>>> import numpy as np
>>> np.set_printoptions(precision=2, suppress=True, linewidth=120)
>>> tidy = lambda a: np.round(a, 2) + 0
>>> m1 = np.load("m.npy")
>>> m1
array([[-0.41, -0.46, -0.74, -0.8 ,  0.41],
       [-0.24, -0.33, -0.59, -0.58,  0.35],
       [ 0.45, -0.27, -0.76,  0.54,  0.86],
       [-0.93, -0.13,  0.64, -0.99, -0.97],
       [ 0.24, -0.62, -0.96, -0.11,  0.95],
       [-0.97, -0.85, -0.94, -1.  , -0.31],
       [-0.65, -0.33, -0.33, -0.92, -0.38],
       [ 0.38,  0.12,  0.04,  0.64,  0.31],
       [ 0.68,  0.58,  0.81,  0.95, -0.24],
       [ 0.84, -0.22, -0.87,  0.95,  0.98],
       [ 0.05, -0.65, -0.96, -0.45,  0.94]])
>>> gram = np.cov(m1, rowvar=False)
>>> np.median(m1, axis=0)
array([ 0.05, -0.33, -0.74, -0.45,  0.35])
>>> np.argsort(-m1.std(axis=0).round(6), kind="stable")
array([3, 4, 2, 0, 1])
>>> tidy(np.corrcoef(m1[:, 3], m1[:, 1])[0, 1])
np.float64(0.63)
>>> np.argwhere(np.triu(np.abs(np.corrcoef(m1.T)) > 0.8, 1))
array([[0, 3],
       [1, 2]])
>>> tidy(m1.std(axis=0))
array([0.6 , 0.37, 0.61, 0.75, 0.63])
>>> tidy(np.corrcoef(m1.T))
array([[ 1.  ,  0.49, -0.01,  0.95,  0.67],
       [ 0.49,  1.  ,  0.83,  0.63, -0.27],
       [-0.01,  0.83,  1.  ,  0.17, -0.7 ],
       [ 0.95,  0.63,  0.17,  1.  ,  0.46],
       [ 0.67, -0.27, -0.7 ,  0.46,  1.  ]])
>>> Q, r_ = np.linalg.qr(m1)
>>> tidy(np.trace(Q @ Q.T))
np.float64(5.0)
>>> Q.shape, r_.shape
((11, 5), (5, 5))
>>> np.allclose(r_.T @ r_, m1.T @ m1)
True
>>> tidy(np.abs(np.diag(r_)))
array([2.01, 1.41, 0.57, 0.61, 0.4 ])
>>> tidy(Q @ r_)
array([[-0.41, -0.46, -0.74, -0.8 ,  0.41],
       [-0.24, -0.33, -0.59, -0.58,  0.35],
       [ 0.45, -0.27, -0.76,  0.54,  0.86],
       [-0.93, -0.13,  0.64, -0.99, -0.97],
       [ 0.24, -0.62, -0.96, -0.11,  0.95],
       [-0.97, -0.85, -0.94, -1.  , -0.31],
       [-0.65, -0.33, -0.33, -0.92, -0.38],
       [ 0.38,  0.12,  0.04,  0.64,  0.31],
       [ 0.68,  0.58,  0.81,  0.95, -0.24],
       [ 0.84, -0.22, -0.87,  0.95,  0.98],
       [ 0.05, -0.65, -0.96, -0.45,  0.94]])
